$ python3 -q
>>> import numpy as np
>>> np.set_printoptions(precision=2, suppress=True, linewidth=100)
>>> W0 = np.loadtxt("run7.csv", delimiter=",")
>>> print(W0)
[[0. 2. 1.]
 [0. 0. 1.]
 [0. 0. 3.]]
>>> r0, r1 = W0[2], W0[1]
>>> print(r0 @ r1)
3.0
>>> p = (r0 @ r1) / (r0 @ r0) * r0
>>> print(np.round(np.linalg.norm(r0 + r1) ** 2 + np.linalg.norm(r0 - r1) ** 2, 2))
20.0
>>> print(np.outer(r0, r1))
[[0. 0. 0.]
 [0. 0. 0.]
 [0. 0. 3.]]
>>> other = W0 / np.linalg.norm(W0, axis=1, keepdims=True)
>>> C2 = other @ other.T
>>> print(C2[2])
[0.45 1.   1.  ]
>>> print(np.argwhere(np.triu(np.abs(C2) > 0.95, 1)))
[[1 2]]
>>> print(C2)
[[1.   0.45 0.45]
 [0.45 1.   1.  ]
 [0.45 1.   1.  ]]
>>> print(round(float(np.degrees(np.arccos(np.clip(C2[2, 0], -1, 1)))), 2))
63.43
>>> print(np.linalg.norm(other, axis=1))
[1. 1. 1.]
>>> print(np.linalg.matrix_rank(W0, rtol=0.1))
2
>>> print(np.round(np.linalg.norm(W0, 2) / np.linalg.norm(W0), 2))
0.88
>>> F = np.loadtxt("a.csv", delimiter=",")
>>> print(F)
[[9. 3. 9. 3.]
 [1. 7. 1. 7.]
 [9. 3. 9. 3.]
 [1. 7. 1. 7.]]
>>> # rank 2
>>> print((F + F.T) / 2)
[[9. 2. 9. 2.]
 [2. 7. 2. 7.]
 [9. 2. 9. 2.]
 [2. 7. 2. 7.]]
>>> print(np.round(np.sort(np.abs(np.linalg.eigvals(F))), 2) + 0)
[ 0.  0. 12. 20.]
>>> print(np.allclose(F, F.T))
False
>>> print(np.trace(F))
32.0
>>> print(np.argsort(-np.linalg.norm(F, axis=0).round(6), kind="stable")[:3])
[0 2 1]
>>> print(round(np.linalg.norm(F, 2) / np.linalg.norm(F), 2))
0.87
>>> print([round(float(x), 2) for x in np.linalg.svd(F, compute_uv=False)[:3]])
[20.6, 11.65, 0.0]
>>> print(np.linalg.cond(F) > 100)
True
>>> print(round(np.trace(np.linalg.pinv(F) @ F), 2))
2.0
>>> print(np.unique(F.round(6), axis=0).shape)
(2, 4)
>>> print(np.linalg.lstsq(F[:-1].T, F[-1])[2])
2
>>> print(np.abs(np.diag(np.linalg.qr(F)[1])) > 1e-9)
[ True  True False False]
>>> other = np.array([[6, 8], [0, 1], [2, 2], [3, 2]])
>>> print(np.linalg.matrix_rank(F @ other))
2
>>> print(np.vstack([F, other.T]).shape)
(6, 4)
>>> print(other.T @ F.T)
[[81. 29. 81. 29.]
 [99. 31. 99. 31.]]
>>> m1 = np.load("test13.npy")
>>> print(m1)
[[ -9  -1  -6   4  -2   2]
 [ -3  24  -7  -7  -4  -1]
 [ -9  14  13  10   5 -13]
 [-10  16  -3  -1 -12 -15]
 [ -8   5  -3  -7   1 -12]
 [ -9  -1  -6   4  -2   2]
 [  6   7  -5  -7  -8   3]
 [-13  25   2   5  -4 -13]
 [ -3   9   5   6   8   2]
 [  0   0   0   0   0   0]
 [ -6   8  -7  -6  -4  -6]
 [  0   0   0   0   0   0]
 [ -3   6 -11  -3 -10   5]
 [ -4   8   4   5  -8  -9]
 [ -6   8  -7  -6  -4  -6]
 [  0   0   0   0   0   0]
 [ -9  -1  -6   4  -2   2]]
>>> # row 5 repeats row 0
>>> vec = np.array([-3, 0, 4, 1, 2, -4])
>>> target = m1 @ vec
>>> print(np.round(np.linalg.solve(m1.T @ m1, m1.T @ target), 2) + 0)
[-3.  0.  4.  1.  2. -4.]
>>> rng = np.random.default_rng(762)
>>> target = target + 0.3 * rng.normal(size=17)
>>> print(target)
[ -5.26 -30.11 150.4   52.64  54.84  -4.91 -72.49  95.41  42.79  -0.17   0.06  -0.08 -77.99  53.31
  -0.61   0.51  -5.16]
>>> coef, *_ = np.linalg.lstsq(m1, target)
>>> print(coef.round())
[-3. -0.  4.  1.  2. -4.]
>>> def softmax(z):
...     e = np.exp(z - z.max(axis=-1, keepdims=True))
...     return e / e.sum(axis=-1, keepdims=True)
... 
>>> print(softmax(m1[15]))
[0.17 0.17 0.17 0.17 0.17 0.17]
>>> print(softmax(10 * m1[15]))
[0.17 0.17 0.17 0.17 0.17 0.17]
>>> print(softmax(m1[15] + 3))
[0.17 0.17 0.17 0.17 0.17 0.17]
>>> scores = m1 @ m1.T / np.sqrt(6)
>>> print(softmax(scores).round(6).argmax(axis=1))
[ 0  1  2  7  3  0  1  7  2  0  3  0 12  7  3  0  0]
>>> Ac = m1 - m1.mean(axis=0)
>>> evecs = np.linalg.svd(Ac)[2][:5]
>>> other = Ac - Ac @ evecs.T @ evecs
>>> print(np.diag(evecs.T @ evecs))
[0.77 1.   0.65 0.77 0.94 0.86]
>>> print(other.std(axis=0))
[0.08 0.01 0.1  0.08 0.04 0.06]
>>> print(round(float(np.linalg.norm(other) / np.linalg.norm(Ac)), 2))
0.01
>>> print(np.linalg.norm(other, axis=1).round(6).argmax())
2
>>> print(np.argsort(-np.linalg.norm(m1, axis=0).round(6), kind="stable")[:3])
[1 5 0]
>>> print(round(np.log10(np.linalg.cond(m1))))
2
>>> print(round(float(np.linalg.norm(m1, 2) / np.linalg.norm(m1)), 2))
0.77
>>> print(np.abs(np.linalg.svd(m1)[2][-1]))
[0.47 0.05 0.59 0.48 0.24 0.38]
>>> data = np.array([[4, 1, -4, 5, 2, 4, -3],
...     [3, 1, 0, -4, 2, -2, -3],
...     [5, -1, 4, 4, -1, 0, -4],
...     [-3, -2, -1, 1, 3, 4, 0],
...     [3, 2, 2, -2, 0, 3, 3],
...     [-1, -1, 3, 1, 4, -1, 0]])
>>> data[5] = data[1]
>>> print(data)
[[ 4  1 -4  5  2  4 -3]
 [ 3  1  0 -4  2 -2 -3]
 [ 5 -1  4  4 -1  0 -4]
 [-3 -2 -1  1  3  4  0]
 [ 3  2  2 -2  0  3  3]
 [ 3  1  0 -4  2 -2 -3]]
>>> # rows 1 and 5 are equal
>>> rank = np.linalg.matrix_rank(data)
>>> print(rank)
5
>>> N = np.linalg.svd(data)[2][rank:].T
>>> print(np.allclose(data @ N, 0))
True
>>> print([int(np.linalg.matrix_rank(data[:, :j + 1])) for j in range(7)])
[1, 2, 3, 4, 5, 5, 5]
>>> print(np.round(data @ N, 2) + 0)
[[0. 0.]
 [0. 0.]
 [0. 0.]
 [0. 0.]
 [0. 0.]
 [0. 0.]]
>>> print(np.linalg.matrix_rank(data.T @ data), np.linalg.matrix_rank(data @ data.T))
5 5
>>> left, sigma, Vt = np.linalg.svd(data)
>>> evecs = Vt[:(sigma > 1e-8).sum()]
>>> vec = data[4] + -2 * data[0] + rng.integers(2) * np.eye(7)[3]
>>> print(vec)
[ -5.   0.  10. -11.  -4.  -5.   9.]
>>> print(round(float(np.linalg.norm(vec - evecs.T @ evecs @ vec)), 2))
0.37
>>> print(np.diag(evecs.T @ evecs))
[0.82 0.37 0.9  0.86 0.53 0.8  0.73]
>>> print(np.allclose(evecs.T @ evecs @ vec, vec))
False
>>> K = np.load("data.npy")
>>> print(K)
[[28  1  2 -2  3  1]
 [-1 40 -3 -1 -1  1]
 [ 2 -2 15  3  2 -3]
 [ 3  0  0 20  3 -3]
 [ 3 -3 -2 -3  8  3]
 [ 1  3 -3  0  3  0]]
>>> other = K / np.linalg.norm(K, axis=1, keepdims=True)
>>> C2 = other @ other.T
>>> print(round(float(np.degrees(np.arccos(np.clip(C2[1, 5], -1, 1)))), 2))
53.97
>>> print(C2[1])
[ 0.01  1.   -0.21 -0.03 -0.29  0.59]
>>> print(C2)
[[ 1.    0.01  0.18  0.09  0.38  0.23]
 [ 0.01  1.   -0.21 -0.03 -0.29  0.59]
 [ 0.18 -0.21  1.    0.25 -0.12 -0.51]
 [ 0.09 -0.03  0.25  1.   -0.17  0.11]
 [ 0.38 -0.29 -0.12 -0.17  1.    0.44]
 [ 0.23  0.59 -0.51  0.11  0.44  1.  ]]
>>> O, evecs = np.linalg.qr(K[:, :3])[0], np.linalg.qr(K[:, 3:])[0]
>>> sigma = np.linalg.svd(O.T @ evecs, compute_uv=False)
>>> print(sigma)
[0.92 0.48 0.01]
>>> r0 = np.array([-2, -3, -2, 2, -3, -3])
>>> other = K + np.outer(r0, np.eye(6)[0])
>>> print(np.linalg.matrix_rank(np.linalg.inv(other) - np.linalg.inv(K), tol=1e-8))
1
>>> r0 = np.array([8, -2])
>>> print(np.polyval(r0, K[3]))
[ 22  -2  -2 158  22 -26]
>>> print(np.cross(K[3, :3], K[2, :3]))
[  0 -45  -6]
>>> E = np.loadtxt("mat.csv", delimiter=",")
>>> print(E)
[[ 5.  0.  0.  0.  0.]
 [-7. -5.  0.  0.  0.]
 [-7. -5.  5.  0.  0.]
 [ 2.  3.  2.  9.  0.]
 [-1.  1. -4. -4.  1.]]
>>> evals, evecs = np.linalg.eig(E)
>>> print(np.prod(evals))
-1125.0
>>> print(evals)
[ 1.  9.  5. -5.  5.]
>>> print(np.sort(np.linalg.eigvals(np.linalg.inv(E))))
[-0.2   0.11  0.2   0.2   1.  ]
>>> C2 = E.T @ E
>>> print(np.linalg.matrix_rank(C2))
5
>>> print(C2)
[[128.  75. -27.  22.  -1.]
 [ 75.  60. -23.  23.   1.]
 [-27. -23.  45.  34.  -4.]
 [ 22.  23.  34.  97.  -4.]
 [ -1.   1.  -4.  -4.   1.]]
>>> print(np.allclose(C2, C2.T))
True
>>> print(np.linalg.eigvalsh(C2)[::-1])
[190.89 112.54  21.28   5.81   0.48]
>>> print(np.trace(C2), (E ** 2).sum())
331.0 331.0
>>> print(round(float(np.linalg.det(2 * E)), 2), round(float(np.linalg.det(E)), 2))
-36000.0 -1125.0
>>> print(round(np.linalg.det(E[::-1]), 2))
-1125.0
>>> print(np.round(np.linalg.eigvals(E).sum().real, 2))
15.0
>>> A = np.array([[-1, -4, -5], [4, 0, 5], [-4, -3, -5], [-5, -4, -10]])
>>> print(round(float(np.linalg.norm(K, 1)), 2), round(float(np.linalg.norm(K, np.inf)), 2))
49.0 47.0
>>> print(round(np.linalg.norm(K[5] - K[1]), 2))
37.3
>>> print(np.linalg.norm(K, axis=1))
[28.34 40.16 15.97 20.66 10.2   5.29]
>>> print(np.linalg.norm(K, axis=0))
[28.43 40.29 15.84 20.57  9.8   5.39]
>>> print(K[5] @ K[1])
125
